$ ipython --no-banner

In [1]: import numpy as np

In [2]: np.set_printoptions(precision=2, suppress=True, linewidth=100)

In [3]: O, _ = np.linalg.qr(np.array([[-0.6, -0.1],
   ...:     [-0.5, 2.0],
   ...:     [-1.1, -0.8],
   ...:     [-0.7, 1.5],
   ...:     [0.2, 2.0],
   ...:     [0.1, -2.6],
   ...:     [-1.3, -1.0],
   ...:     [-1.1, 0.4],
   ...:     [2.0, -0.9],
   ...:     [-1.4, 0.7]]))

In [4]: feats = O @ O.T

In [5]: feats.round(2) + 0
Out[5]: 
array([[ 0.04,  0.  ,  0.07,  0.02, -0.04,  0.03,  0.09,  0.06, -0.1 ,  0.07],
       [ 0.  ,  0.2 , -0.06,  0.16,  0.19, -0.25, -0.07,  0.06, -0.13,  0.1 ],
       [ 0.07, -0.06,  0.17, -0.01, -0.13,  0.13,  0.2 ,  0.1 , -0.17,  0.12],
       [ 0.02,  0.16, -0.01,  0.13,  0.13, -0.18, -0.01,  0.08, -0.15,  0.11],
       [-0.04,  0.19, -0.13,  0.13,  0.22, -0.27, -0.16, -0.01, -0.01,  0.01],
       [ 0.03, -0.25,  0.13, -0.18, -0.27,  0.34,  0.17, -0.03,  0.07, -0.06],
       [ 0.09, -0.07,  0.2 , -0.01, -0.16,  0.17,  0.24,  0.12, -0.21,  0.14],
       [ 0.06,  0.06,  0.1 ,  0.08, -0.01, -0.03,  0.12,  0.11, -0.2 ,  0.14],
       [-0.1 , -0.13, -0.17, -0.15, -0.01,  0.07, -0.21, -0.2 ,  0.36, -0.26],
       [ 0.07,  0.1 ,  0.12,  0.11,  0.01, -0.06,  0.14,  0.14, -0.26,  0.18]])

In [6]: np.linalg.lstsq(feats[:-1].T, feats[-1])[2]
Out[6]: np.int32(2)

In [7]: np.allclose(feats[:-1].T @ np.linalg.lstsq(feats[:-1].T, feats[-1])[0], feats[-1])
Out[7]: True

In [8]: rk = np.linalg.matrix_rank(feats)

In [9]: rk
Out[9]: np.int64(2)

In [10]: ns = np.linalg.svd(feats)[2][rk:].T

In [11]: np.round(ns @ ns.T, 2) + 0
Out[11]: 
array([[ 0.96,  0.  , -0.07, -0.02,  0.04, -0.03, -0.09, -0.06,  0.1 , -0.07],
       [ 0.  ,  0.8 ,  0.06, -0.16, -0.19,  0.25,  0.07, -0.06,  0.13, -0.1 ],
       [-0.07,  0.06,  0.83,  0.01,  0.13, -0.13, -0.2 , -0.1 ,  0.17, -0.12],
       [-0.02, -0.16,  0.01,  0.87, -0.13,  0.18,  0.01, -0.08,  0.15, -0.11],
       [ 0.04, -0.19,  0.13, -0.13,  0.78,  0.27,  0.16,  0.01,  0.01, -0.01],
       [-0.03,  0.25, -0.13,  0.18,  0.27,  0.66, -0.17,  0.03, -0.07,  0.06],
       [-0.09,  0.07, -0.2 ,  0.01,  0.16, -0.17,  0.76, -0.12,  0.21, -0.14],
       [-0.06, -0.06, -0.1 , -0.08,  0.01,  0.03, -0.12,  0.89,  0.2 , -0.14],
       [ 0.1 ,  0.13,  0.17,  0.15,  0.01, -0.07,  0.21,  0.2 ,  0.64,  0.26],
       [-0.07, -0.1 , -0.12, -0.11, -0.01,  0.06, -0.14, -0.14,  0.26,  0.82]])

In [12]: ns.shape
Out[12]: (10, 8)

In [13]: [int(np.linalg.matrix_rank(feats[:i])) for i in range(1, len(feats) + 1)]
Out[13]: [1, 2, 2, 2, 2, 2, 2, 2, 2, 2]

In [14]: [int(np.linalg.matrix_rank(feats[:, :j + 1])) for j in range(10)]
Out[14]: [1, 2, 2, 2, 2, 2, 2, 2, 2, 2]

In [15]: np.linalg.matrix_rank(feats.T @ feats), np.linalg.matrix_rank(feats @ feats.T)
Out[15]: (np.int64(2), np.int64(2))

In [16]: evals, V = np.linalg.eigh(feats)

In [17]: np.round(np.linalg.eigvalsh(feats @ feats), 2) + 0
Out[17]: array([0., 0., 0., 0., 0., 0., 0., 0., 1., 1.])

In [18]: evals.round(2) + 0
Out[18]: array([0., 0., 0., 0., 0., 0., 0., 0., 1., 1.])

In [19]: round(evals.sum(), 2), round(np.trace(feats), 2)
Out[19]: (np.float64(2.0), np.float64(2.0))

In [20]: np.unique(evals.round(6) + 0, return_counts=True)[1]
Out[20]: array([8, 2])

In [21]: np.round(np.linalg.svd(feats, compute_uv=False), 2) + 0
Out[21]: array([1., 1., 0., 0., 0., 0., 0., 0., 0., 0.])

In [22]: np.round(V.T @ feats @ V, 2) + 0
Out[22]: 
array([[0., 0., 0., 0., 0., 0., 0., 0., 0., 0.],
       [0., 0., 0., 0., 0., 0., 0., 0., 0., 0.],
       [0., 0., 0., 0., 0., 0., 0., 0., 0., 0.],
       [0., 0., 0., 0., 0., 0., 0., 0., 0., 0.],
       [0., 0., 0., 0., 0., 0., 0., 0., 0., 0.],
       [0., 0., 0., 0., 0., 0., 0., 0., 0., 0.],
       [0., 0., 0., 0., 0., 0., 0., 0., 0., 0.],
       [0., 0., 0., 0., 0., 0., 0., 0., 0., 0.],
       [0., 0., 0., 0., 0., 0., 0., 0., 1., 0.],
       [0., 0., 0., 0., 0., 0., 0., 0., 0., 1.]])
